In [1]: import numpy as np

In [2]: np.set_printoptions(precision=1, suppress=True, linewidth=160)

In [3]: def rnd(a):
   ...:     return np.round(a, 1) + 0
   ...: 

In [4]: W0 = np.load("run5.npy")

In [5]: W0
Out[5]: 
array([[-2,  1,  0, -1],
       [-2,  0,  1,  0],
       [-4,  2,  2,  2],
       [-5,  1,  0,  2],
       [-6,  2, -1,  3],
       [-7,  4, -1,  3],
       [-9,  3, -1,  4],
       [-9,  3, -2,  3],
       [-7,  2,  0,  1],
       [-6,  2,  0,  2],
       [-8,  1,  2,  4],
       [-6, -1,  3,  4],
       [-8, -3,  2,  4],
       [-6, -3,  0,  3],
       [-5, -4,  1,  5],
       [-4, -4,  3,  6],
       [-5, -3,  1,  4],
       [-4, -1, -1,  3],
       [-2, -2, -3,  4],
       [-4, -4, -5,  4],
       [-5, -5, -3,  2]])

In [6]: W2 = W0[[16, 11]].astype(float)

In [7]: for _ in range(4):
   ...:     lab = np.linalg.norm(W0[:, None] - W2, axis=-1).argmin(axis=1)
   ...:     W2 = np.array([W0[lab == j].mean(axis=0) for j in range(2)])
   ...: 

In [8]: lab
Out[8]: array([0, 0, 1, 1, 1, 1, 1, 1, 1, 1, 1, 0, 0, 0, 0, 0, 0, 0, 0, 0, 0])

In [9]: np.bincount(lab)
Out[9]: array([12,  9])

In [10]: rnd(W2[1] - W2[0])
Out[10]: array([-2.4,  4.6,  0. , -0.5])

In [11]: rnd(W2)
Out[11]: 
array([[-4.4, -2.4, -0.1,  3.2],
       [-6.8,  2.2, -0.1,  2.7]])

In [12]: W2 = np.sign(np.array([[0, 2, 2, -1], [2, 1, -3, -3], [-2, 1, 3, -2], [0, 2, 1, 2]]))

In [13]: other = (np.tril(W2, -1) + np.eye(4)) @ (np.triu(W2, 1) + np.eye(4))

In [14]: vals = np.array([-2, 3, -3, 0])

In [15]: arr = np.rint(other * vals @ np.linalg.inv(other)) + 0

In [16]: arr
Out[16]: 
array([[-6.,  1., -3.,  7.],
       [-6., -2., -6., 16.],
       [ 3., -1.,  0., -1.],
       [-3.,  0., -3.,  6.]])

In [17]: other = arr / np.sqrt((arr ** 2).mean(axis=1, keepdims=True))

In [18]: print(rnd(other[1]))
[-0.7 -0.2 -0.7  1.8]

In [19]: np.linalg.matrix_rank(other) == np.linalg.matrix_rank(arr)
Out[19]: np.True_

In [20]: np.linalg.matrix_rank(arr - arr.mean(axis=1, keepdims=True))
Out[20]: np.int64(3)

In [21]: cov = arr.T @ arr

In [22]: np.diag(cov)
Out[22]: array([ 90.,   6.,  54., 342.])

In [23]: rnd(np.linalg.eigvalsh(cov)[::-1])
Out[23]: array([473.3,  17.9,   0.8,   0. ])

In [24]: np.allclose(cov, cov.T)
Out[24]: True

In [25]: np.linalg.lstsq(arr[:-1].T, arr[-1])[2]
Out[25]: np.int32(3)

In [26]: np.allclose(arr[:-1].T @ np.linalg.lstsq(arr[:-1].T, arr[-1])[0], arr[-1])
Out[26]: True

In [27]: rnd(np.trace(np.linalg.pinv(arr) @ arr))
Out[27]: np.float64(3.0)
